% python3 -q
>>> import numpy as np
>>> from numpy import linalg as LA
>>> np.set_printoptions(precision=2, suppress=True, linewidth=160, legacy="1.25")
>>> K = np.load("sample12.npy")
>>> K.round(2) + 0
array([[-0.33,  0.55, -0.49,  0.37,  0.21, -0.13,  0.19,  0.33],
       [ 0.08, -0.44, -0.11,  0.63, -0.19,  0.44, -0.2 ,  0.34],
       [ 0.65,  0.13, -0.52, -0.29, -0.39, -0.06, -0.04,  0.22],
       [ 0.3 , -0.3 ,  0.16, -0.12,  0.6 , -0.21,  0.23,  0.57],
       [ 0.05, -0.13,  0.18,  0.39, -0.36, -0.81,  0.03,  0.  ],
       [ 0.24,  0.17, -0.06,  0.16,  0.43, -0.17, -0.8 , -0.18],
       [-0.52, -0.11, -0.01, -0.42, -0.23, -0.13, -0.47,  0.5 ],
       [ 0.22,  0.58,  0.64,  0.09, -0.2 ,  0.19, -0.07,  0.34]])
>>> rng = np.random.default_rng(70)
>>> z = rng.permutation(8)
>>> z
array([3, 0, 6, 1, 5, 2, 4, 7])
>>> other = K[z][:, z]
>>> other.round(2) + 0
array([[-0.12,  0.3 ,  0.23, -0.3 , -0.21,  0.16,  0.6 ,  0.57],
       [ 0.37, -0.33,  0.19,  0.55, -0.13, -0.49,  0.21,  0.33],
       [-0.42, -0.52, -0.47, -0.11, -0.13, -0.01, -0.23,  0.5 ],
       [ 0.63,  0.08, -0.2 , -0.44,  0.44, -0.11, -0.19,  0.34],
       [ 0.16,  0.24, -0.8 ,  0.17, -0.17, -0.06,  0.43, -0.18],
       [-0.29,  0.65, -0.04,  0.13, -0.06, -0.52, -0.39,  0.22],
       [ 0.39,  0.05,  0.03, -0.13, -0.81,  0.18, -0.36,  0.  ],
       [ 0.09,  0.22, -0.07,  0.58,  0.19,  0.64, -0.2 ,  0.34]])
>>> round(float(LA.norm(K)), 2)
2.83
>>> K.shape
(8, 8)
>>> LA.svd(K, compute_uv=False)
array([1., 1., 1., 1., 1., 1., 1., 1.])
>>> K.sum(axis=1)
array([ 0.71,  0.55, -0.3 ,  1.22, -0.65, -0.2 , -1.38,  1.8 ])
>>> K[:, 8]
Traceback (most recent call last):
  File "<python-input-14>", line 1, in <module>
    K[:, 8]
    ~^^^^^^
IndexError: index 8 is out of bounds for axis 1 with size 8
>>> np.count_nonzero(K)
64
>>> W0 = np.loadtxt("x.csv", delimiter=",")
>>> W0
array([[ 0., -3., -1.,  3.,  0.,  3.,  2., -1., -3.,  0.,  3., -2.,  2.,  1.],
       [ 0.,  0., -1., -1., -1., -2.,  1.,  2., -1., -3., -1.,  2.,  0.,  1.],
       [ 0.,  0.,  0., -1., -1.,  3.,  2., -1.,  1., -3.,  3.,  0., -2.,  3.],
       [ 0.,  0.,  0.,  0.,  1.,  3.,  2., -1.,  1.,  0.,  3., -2.,  2., -1.],
       [ 0.,  0.,  0.,  0.,  0.,  0., -3.,  3.,  1.,  2., -1., -3., -1., -2.],
       [ 0.,  0.,  0.,  0.,  0.,  0.,  2.,  1.,  2.,  3., -1.,  3.,  2.,  0.],
       [ 0.,  0.,  0.,  0.,  0.,  0.,  0.,  3.,  3.,  2., -2., -2., -1.,  0.],
       [ 0.,  0.,  0.,  0.,  0.,  0.,  0.,  0., -1.,  0.,  3., -2., -2.,  1.],
       [ 0.,  0.,  0.,  0.,  0.,  0.,  0.,  0.,  0.,  0.,  1.,  3., -2., -3.],
       [ 0.,  0.,  0.,  0.,  0.,  0.,  0.,  0.,  0.,  0., -3., -2.,  3., -3.],
       [ 0.,  0.,  0.,  0.,  0.,  0.,  0.,  0.,  0.,  0.,  0.,  0.,  0.,  0.],
       [ 0.,  0.,  0.,  0.,  0.,  0.,  0.,  0.,  0.,  0.,  0.,  0., -1.,  1.],
       [ 0.,  0.,  0.,  0.,  0.,  0.,  0.,  0.,  0.,  0.,  0.,  0.,  0.,  2.],
       [ 0.,  0.,  0.,  0.,  0.,  0.,  0.,  0.,  0.,  0.,  0.,  0.,  0.,  0.]])
>>> LA.matrix_rank(W0, rtol=0.1)
9
>>> LA.cond(W0) > 100
True
>>> np.argsort(-LA.norm(W0, axis=0).round(6), kind="stable")[:3]
array([10, 11, 13])
>>> np.round(LA.norm(W0, 2) / LA.norm(W0), 2)
0.58
>>> [round(float(x), 2) for x in LA.svd(W0, compute_uv=False)[:3]]
[10.93, 8.54, 7.12]
>>> np.sort(LA.eigvals(W0))
array([0., 0., 0., 0., 0., 0., 0., 0., 0., 0., 0., 0., 0., 0.])
>>> np.prod(np.diag(W0)), np.round(LA.det(W0), 2)
(0.0, 0.0)
>>> data = np.loadtxt("arr.csv", delimiter=",")
>>> data.round(2) + 0
array([[ 1.  , -0.01, -0.01, -0.02, -0.01, -0.01, -0.01, -0.01, -0.02,  0.  , -0.02, -0.01, -0.01],
       [-0.01,  0.79, -0.13, -0.24, -0.21, -0.16, -0.18, -0.1 , -0.27, -0.04, -0.24, -0.18, -0.16],
       [-0.01, -0.13,  0.92, -0.15, -0.13, -0.09, -0.11, -0.06, -0.16, -0.03, -0.15, -0.11, -0.09],
       [-0.02, -0.24, -0.15,  0.73, -0.24, -0.18, -0.21, -0.11, -0.31, -0.05, -0.27, -0.21, -0.18],
       [-0.01, -0.21, -0.13, -0.24,  0.79, -0.16, -0.18, -0.1 , -0.27, -0.04, -0.24, -0.18, -0.16],
       [-0.01, -0.16, -0.09, -0.18, -0.16,  0.89, -0.14, -0.07, -0.2 , -0.03, -0.18, -0.14, -0.11],
       [-0.01, -0.18, -0.11, -0.21, -0.18, -0.14,  0.84, -0.09, -0.23, -0.04, -0.21, -0.16, -0.14],
       [-0.01, -0.1 , -0.06, -0.11, -0.1 , -0.07, -0.09,  0.95, -0.13, -0.02, -0.11, -0.09, -0.07],
       [-0.02, -0.27, -0.16, -0.31, -0.27, -0.2 , -0.23, -0.13,  0.66, -0.05, -0.31, -0.23, -0.2 ],
       [ 0.  , -0.04, -0.03, -0.05, -0.04, -0.03, -0.04, -0.02, -0.05,  0.99, -0.05, -0.04, -0.03],
       [-0.02, -0.24, -0.15, -0.27, -0.24, -0.18, -0.21, -0.11, -0.31, -0.05,  0.73, -0.21, -0.18],
       [-0.01, -0.18, -0.11, -0.21, -0.18, -0.14, -0.16, -0.09, -0.23, -0.04, -0.21,  0.84, -0.14],
       [-0.01, -0.16, -0.09, -0.18, -0.16, -0.11, -0.14, -0.07, -0.2 , -0.03, -0.18, -0.14,  0.89]])
>>> np.sort(np.abs(LA.eigvals(data)))
array([1., 1., 1., 1., 1., 1., 1., 1., 1., 1., 1., 1., 1.])
>>> np.trace(data)
11.0
>>> th = rng.uniform(0, 2 * np.pi, 10)
>>> O, _ = LA.qr(np.array([[0.7, 0.9],
...     [-1.5, 0.1],
...     [0.0, 0.9],
...     [-0.2, -0.7],
...     [-0.8, -0.3],
...     [0.0, 0.3],
...     [-0.6, 0.8],
...     [0.6, 0.2],
...     [0.6, -1.7],
...     [1.1, -1.2]]))
>>> arr = 5 * np.c_[np.cos(th), np.sin(th)] @ O.T
>>> arr
array([[ 0.85, -2.84, -0.45, -0.02, -1.34, -0.15, -1.52,  1.02,  1.97,  2.65],
       [-2.48,  1.54, -1.67,  1.53,  1.48, -0.56, -0.8 , -1.06,  2.47,  0.97],
       [-1.5 ,  3.15, -0.03,  0.45,  1.69, -0.01,  1.23, -1.27, -1.2 , -2.27],
       [ 1.81, -0.05,  1.7 , -1.35, -0.69,  0.57,  1.41,  0.47, -3.11, -2.09],
       [-2.31,  1.07, -1.73,  1.51,  1.25, -0.58, -1.03, -0.89,  2.76,  1.38],
       [-1.67,  3.2 , -0.17,  0.56,  1.77, -0.06,  1.14, -1.32, -0.97, -2.13],
       [-0.98, -1.14, -1.44,  0.99, -0.04, -0.48, -1.67,  0.07,  3.11,  2.64],
       [-2.61,  2.16, -1.52,  1.49,  1.75, -0.51, -0.42, -1.27,  1.95,  0.33],
       [-2.05,  3.22, -0.53,  0.85,  1.92, -0.18,  0.84, -1.43, -0.31, -1.7 ],
       [-2.3 ,  1.03, -1.73,  1.51,  1.23, -0.58, -1.05, -0.87,  2.78,  1.41]])
>>> LA.lstsq(arr[:-1].T, arr[-1])[2]
2
>>> arr @ LA.pinv(arr) @ arr
array([[ 0.85, -2.84, -0.45, -0.02, -1.34, -0.15, -1.52,  1.02,  1.97,  2.65],
       [-2.48,  1.54, -1.67,  1.53,  1.48, -0.56, -0.8 , -1.06,  2.47,  0.97],
       [-1.5 ,  3.15, -0.03,  0.45,  1.69, -0.01,  1.23, -1.27, -1.2 , -2.27],
       [ 1.81, -0.05,  1.7 , -1.35, -0.69,  0.57,  1.41,  0.47, -3.11, -2.09],
       [-2.31,  1.07, -1.73,  1.51,  1.25, -0.58, -1.03, -0.89,  2.76,  1.38],
       [-1.67,  3.2 , -0.17,  0.56,  1.77, -0.06,  1.14, -1.32, -0.97, -2.13],
       [-0.98, -1.14, -1.44,  0.99, -0.04, -0.48, -1.67,  0.07,  3.11,  2.64],
       [-2.61,  2.16, -1.52,  1.49,  1.75, -0.51, -0.42, -1.27,  1.95,  0.33],
       [-2.05,  3.22, -0.53,  0.85,  1.92, -0.18,  0.84, -1.43, -0.31, -1.7 ],
       [-2.3 ,  1.03, -1.73,  1.51,  1.23, -0.58, -1.05, -0.87,  2.78,  1.41]])
>>> np.abs(np.diag(LA.qr(arr)[1])) > 1e-9
array([ True,  True, False, False, False, False, False, False, False, False])
>>> t3 = np.stack([arr, 4 * arr, arr[::-1]])
>>> (t3 @ arr.T).shape
(3, 10, 10)
>>> LA.matrix_rank(t3)
array([2, 2, 2])
>>> LA.norm(t3, axis=(1, 2))
array([15.81, 63.25, 15.81])
>>> A = np.loadtxt("out12.csv", delimiter=",")
>>> A
array([[-1.,  1.,  1.,  1.,  1.,  1.,  1.,  1.,  1.],
       [ 1., -1.,  1.,  1.,  1.,  1.,  1.,  1.,  1.],
       [ 1.,  1., -1.,  1.,  1.,  1.,  1.,  1.,  1.],
       [ 1.,  1.,  1., -1.,  1.,  1.,  1.,  1.,  1.],
       [ 1.,  1.,  1.,  1., -1.,  1.,  1.,  1.,  1.],
       [ 1.,  1.,  1.,  1.,  1., -1.,  1.,  1.,  1.],
       [ 1.,  1.,  1.,  1.,  1.,  1., -1.,  1.,  1.],
       [ 1.,  1.,  1.,  1.,  1.,  1.,  1., -1.,  1.],
       [ 1.,  1.,  1.,  1.,  1.,  1.,  1.,  1., -1.]])
>>> A @ np.ones(9)
array([7., 7., 7., 7., 7., 7., 7., 7., 7.])
>>> (A @ A)[0]
array([9., 5., 5., 5., 5., 5., 5., 5., 5.])
>>> F = np.load("m.npy")
>>> F
array([[ 26,  10,  -8, -21,  28, -18,   9, -24,  10,  18, -14],
       [ 10,  34, -16, -35,   0,   6, -17, -20,  34,  22,  14],
       [ -8, -16,   8,  18,  -4,   0,   6,  12, -16, -12,  -4],
       [-21, -35,  18,  41, -13,   3,  11,  29, -35, -28,  -6],
       [ 28,   0,  -4, -13,  34, -24,  17, -22,   0,  14, -22],
       [-18,   6,   0,   3, -24,  18, -15,  12,   6,  -6,  18],
       [  9, -17,   6,  11,  17, -15,  17,  -1, -17,  -4, -18],
       [-24, -20,  12,  29, -22,  12,  -1,  26, -20, -22,   6],
       [ 10,  34, -16, -35,   0,   6, -17, -20,  34,  22,  14],
       [ 18,  22, -12, -28,  14,  -6,  -4, -22,  22,  20,   0],
       [-14,  14,  -4,  -6, -22,  18, -18,   6,  14,   0,  20]])
>>> def softmax(z):
...     e = np.exp(z - z.max(axis=-1, keepdims=True))
...     return e / e.sum(axis=-1, keepdims=True)
... 
>>> np.round(softmax(F[0]), 2) + 0
array([0.12, 0.  , 0.  , 0.  , 0.88, 0.  , 0.  , 0.  , 0.  , 0.  , 0.  ])
>>> softmax(F).sum(axis=1)
array([1., 1., 1., 1., 1., 1., 1., 1., 1., 1., 1.])
>>> np.round(softmax(F[0] + 5), 2) + 0
array([0.12, 0.  , 0.  , 0.  , 0.88, 0.  , 0.  , 0.  , 0.  , 0.  , 0.  ])
>>> np.round(softmax(10 * F[0]), 2) + 0
array([0., 0., 0., 0., 1., 0., 0., 0., 0., 0., 0.])
>>> S = F @ F.T / np.sqrt(11)
>>> softmax(S).round(6).argmax(axis=1)
array([ 0,  1,  3,  3,  4,  5,  6,  3,  1,  1, 10])
>>> np.round(softmax(S + np.triu(np.full(S.shape, -np.inf), 1)), 2) + 0
array([[1. , 0. , 0. , 0. , 0. , 0. , 0. , 0. , 0. , 0. , 0. ],
       [0. , 1. , 0. , 0. , 0. , 0. , 0. , 0. , 0. , 0. , 0. ],
       [0. , 0. , 1. , 0. , 0. , 0. , 0. , 0. , 0. , 0. , 0. ],
       [0. , 0. , 0. , 1. , 0. , 0. , 0. , 0. , 0. , 0. , 0. ],
       [0. , 0. , 0. , 0. , 1. , 0. , 0. , 0. , 0. , 0. , 0. ],
       [0. , 0. , 0. , 0. , 0. , 1. , 0. , 0. , 0. , 0. , 0. ],
       [0. , 0. , 0. , 0. , 0. , 0. , 1. , 0. , 0. , 0. , 0. ],
       [0. , 0. , 0. , 1. , 0. , 0. , 0. , 0. , 0. , 0. , 0. ],
       [0. , 0.5, 0. , 0. , 0. , 0. , 0. , 0. , 0.5, 0. , 0. ],
       [0. , 0.5, 0. , 0. , 0. , 0. , 0. , 0. , 0.5, 0. , 0. ],
       [0. , 0. , 0. , 0. , 0. , 0. , 0. , 0. , 0. , 0. , 1. ]])
>>> np.round(softmax(S), 2) + 0
array([[0.92, 0.  , 0.  , 0.  , 0.08, 0.  , 0.  , 0.  , 0.  , 0.  , 0.  ],
       [0.  , 0.5 , 0.  , 0.  , 0.  , 0.  , 0.  , 0.  , 0.5 , 0.  , 0.  ],
       [0.  , 0.  , 0.  , 1.  , 0.  , 0.  , 0.  , 0.  , 0.  , 0.  , 0.  ],
       [0.  , 0.  , 0.  , 1.  , 0.  , 0.  , 0.  , 0.  , 0.  , 0.  , 0.  ],
       [0.  , 0.  , 0.  , 0.  , 1.  , 0.  , 0.  , 0.  , 0.  , 0.  , 0.  ],
       [0.  , 0.  , 0.  , 0.  , 0.  , 1.  , 0.  , 0.  , 0.  , 0.  , 0.  ],
       [0.  , 0.  , 0.  , 0.  , 0.  , 0.  , 1.  , 0.  , 0.  , 0.  , 0.  ],
       [0.  , 0.  , 0.  , 1.  , 0.  , 0.  , 0.  , 0.  , 0.  , 0.  , 0.  ],
       [0.  , 0.5 , 0.  , 0.  , 0.  , 0.  , 0.  , 0.  , 0.5 , 0.  , 0.  ],
       [0.  , 0.5 , 0.  , 0.  , 0.  , 0.  , 0.  , 0.  , 0.5 , 0.  , 0.  ],
       [0.  , 0.  , 0.  , 0.  , 0.  , 0.  , 0.  , 0.  , 0.  , 0.  , 1.  ]])
>>> LA.svd(K, compute_uv=False)
array([1., 1., 1., 1., 1., 1., 1., 1.])
>>> round(float(K[:, 1] @ K[:, 4]), 2)
0.0
>>> LA.norm(K, axis=0)
array([1., 1., 1., 1., 1., 1., 1., 1.])
>>> np.round(K @ K.T, 2) + 0
array([[1., 0., 0., 0., 0., 0., 0., 0.],
       [0., 1., 0., 0., 0., 0., 0., 0.],
       [0., 0., 1., 0., 0., 0., 0., 0.],
       [0., 0., 0., 1., 0., 0., 0., 0.],
       [0., 0., 0., 0., 1., 0., 0., 0.],
       [0., 0., 0., 0., 0., 1., 0., 0.],
       [0., 0., 0., 0., 0., 0., 1., 0.],
       [0., 0., 0., 0., 0., 0., 0., 1.]])
>>> np.round(LA.pinv(K), 2) + 0
array([[-0.33,  0.08,  0.65,  0.3 ,  0.05,  0.24, -0.52,  0.22],
       [ 0.55, -0.44,  0.13, -0.3 , -0.13,  0.17, -0.11,  0.58],
       [-0.49, -0.11, -0.52,  0.16,  0.18, -0.06, -0.01,  0.64],
       [ 0.37,  0.63, -0.29, -0.12,  0.39,  0.16, -0.42,  0.09],
       [ 0.21, -0.19, -0.39,  0.6 , -0.36,  0.43, -0.23, -0.2 ],
       [-0.13,  0.44, -0.06, -0.21, -0.81, -0.17, -0.13,  0.19],
       [ 0.19, -0.2 , -0.04,  0.23,  0.03, -0.8 , -0.47, -0.07],
       [ 0.33,  0.34,  0.22,  0.57,  0.  , -0.18,  0.5 ,  0.34]])
>>> np.round(np.sort(np.abs(LA.eigvals(F))), 2) + 0
array([  0.  ,   0.  ,   0.  ,   0.  ,   0.  ,   0.  ,   0.  ,   0.  ,   0.  , 109.93, 168.07])
>>> LA.matrix_power(F, 2)
array([[ 3666,  2222, -1476, -3686,  3658, -2190,   718, -3674,  2222,  2944, -1452],
       [ 2222,  5298, -2588, -5762,   806,   366, -2246, -3638,  5298,  3760,  1660],
       [-1476, -2588,  1320,  2996,  -868,   156,   860,  2084, -2588, -2032,  -504],
       [-3686, -5762,  2996,  6856, -2418,   690,  1672,  4954, -5762, -4724,  -808],
       [ 3658,   806,  -868, -2418,  4154, -2790,  1674, -3162,   806,  2232, -2356],
       [-2190,   366,   156,   690, -2790,  2034, -1578,  1590,   366,  -912,  1956],
       [  718, -2246,   860,  1672,  1674, -1578,  1960,   238, -2246,  -764, -2008],
       [-3674, -3638,  2084,  4954, -3162,  1590,   238,  4186, -3638, -3656,   548],
       [ 2222,  5298, -2588, -5762,   806,   366, -2246, -3638,  5298,  3760,  1660],
       [ 2944,  3760, -2032, -4724,  2232,  -912,  -764, -3656,  3760,  3352,   104],
       [-1452,  1660,  -504,  -808, -2356,  1956, -2008,   548,  1660,   104,  2208]])
>>> (F + F.T) / 2
array([[ 26.,  10.,  -8., -21.,  28., -18.,   9., -24.,  10.,  18., -14.],
       [ 10.,  34., -16., -35.,   0.,   6., -17., -20.,  34.,  22.,  14.],
       [ -8., -16.,   8.,  18.,  -4.,   0.,   6.,  12., -16., -12.,  -4.],
       [-21., -35.,  18.,  41., -13.,   3.,  11.,  29., -35., -28.,  -6.],
       [ 28.,   0.,  -4., -13.,  34., -24.,  17., -22.,   0.,  14., -22.],
       [-18.,   6.,   0.,   3., -24.,  18., -15.,  12.,   6.,  -6.,  18.],
       [  9., -17.,   6.,  11.,  17., -15.,  17.,  -1., -17.,  -4., -18.],
       [-24., -20.,  12.,  29., -22.,  12.,  -1.,  26., -20., -22.,   6.],
       [ 10.,  34., -16., -35.,   0.,   6., -17., -20.,  34.,  22.,  14.],
       [ 18.,  22., -12., -28.,  14.,  -6.,  -4., -22.,  22.,  20.,   0.],
       [-14.,  14.,  -4.,  -6., -22.,  18., -18.,   6.,  14.,   0.,  20.]])
>>> round(np.abs(LA.eigvals(F)).max(), 2)
168.07
>>> round(float(LA.det(F)), 2)
-0.0
